$ python3 -q
>>> import numpy as np
>>> np.set_printoptions(precision=2, suppress=True, linewidth=160)
>>> def tidy(a):
...     return np.round(a, 2) + 0
... 
>>> W0 = np.load("x.npy")
>>> print(tidy(W0))
[[ 0.42  1.06  0.26 -1.4  -1.15 -1.41 -0.31 -0.18  0.08  0.23 -0.88 -0.72  0.43  0.39  0.75]
 [ 0.    0.44 -0.8   0.11  1.09 -0.05 -0.34  1.04  0.58  0.36 -0.1  -1.54 -1.57  0.08  0.65]
 [ 0.52 -0.26  0.82  0.13 -0.07 -0.39 -0.63  0.07  0.59 -1.58  1.32 -0.88  0.11  1.28 -0.62]
 [ 0.52  1.39  0.12  0.64  0.08  0.23 -0.67 -0.61  1.24 -0.81 -0.83  0.17 -0.12 -1.31 -0.91]
 [ 0.31 -0.92 -0.42  0.74  0.98 -0.73  0.09 -0.88 -0.83 -0.68 -0.89 -1.26  1.05 -0.53  0.34]
 [-0.84 -0.64 -0.08 -0.21 -0.52  0.45 -2.15  1.14 -0.66 -0.22 -0.73 -0.11  0.35 -0.25 -0.46]
 [ 1.78 -0.47  1.34  0.4  -0.26 -0.23 -0.11  0.32 -1.09  0.65 -0.32 -0.03 -1.14 -0.41 -0.48]
 [ 1.57 -0.96 -0.47 -0.96  0.65  0.67  0.03  0.66  1.15 -0.1  -0.82  0.66  0.68  0.47  0.22]
 [-0.1  -0.59  0.18 -0.46 -0.55  0.98 -0.34 -1.26 -0.11 -1.16 -0.32  0.18 -1.32 -0.06  1.48]
 [ 0.1  -0.8  -0.75 -0.18 -1.1   0.74  0.04 -1.13  0.61  1.1  -0.02 -1.26 -0.16  0.2  -1.2 ]
 [ 0.52  0.7  -0.26  1.01  0.52  0.25 -1.42 -1.   -0.26  1.02  0.07  0.55  0.3   1.4   0.58]
 [-0.52 -0.78 -0.35 -0.71  0.84 -1.67 -0.5  -0.78  0.29  0.07 -0.23  0.98 -1.06  0.19 -0.93]
 [-1.05 -0.35  2.13 -0.05  0.8   0.35  0.09 -0.25  0.92  0.75 -0.78 -0.45  0.26  0.27  0.17]
 [-0.31 -0.47 -0.25  1.68 -1.15 -0.63  0.6   0.62  0.65 -0.33 -1.25  0.37 -0.39  0.97  0.17]
 [-0.21  0.91 -0.1  -0.56  0.56  0.83  0.73 -0.07 -1.16 -0.67 -1.15 -0.16 -0.34  1.3  -1.15]]
>>> print(tidy(W0[:, 7] @ W0[:, 1]))
0.0
>>> print(tidy(np.linalg.norm(W0, axis=0)))
[3. 3. 3. 3. 3. 3. 3. 3. 3. 3. 3. 3. 3. 3. 3.]
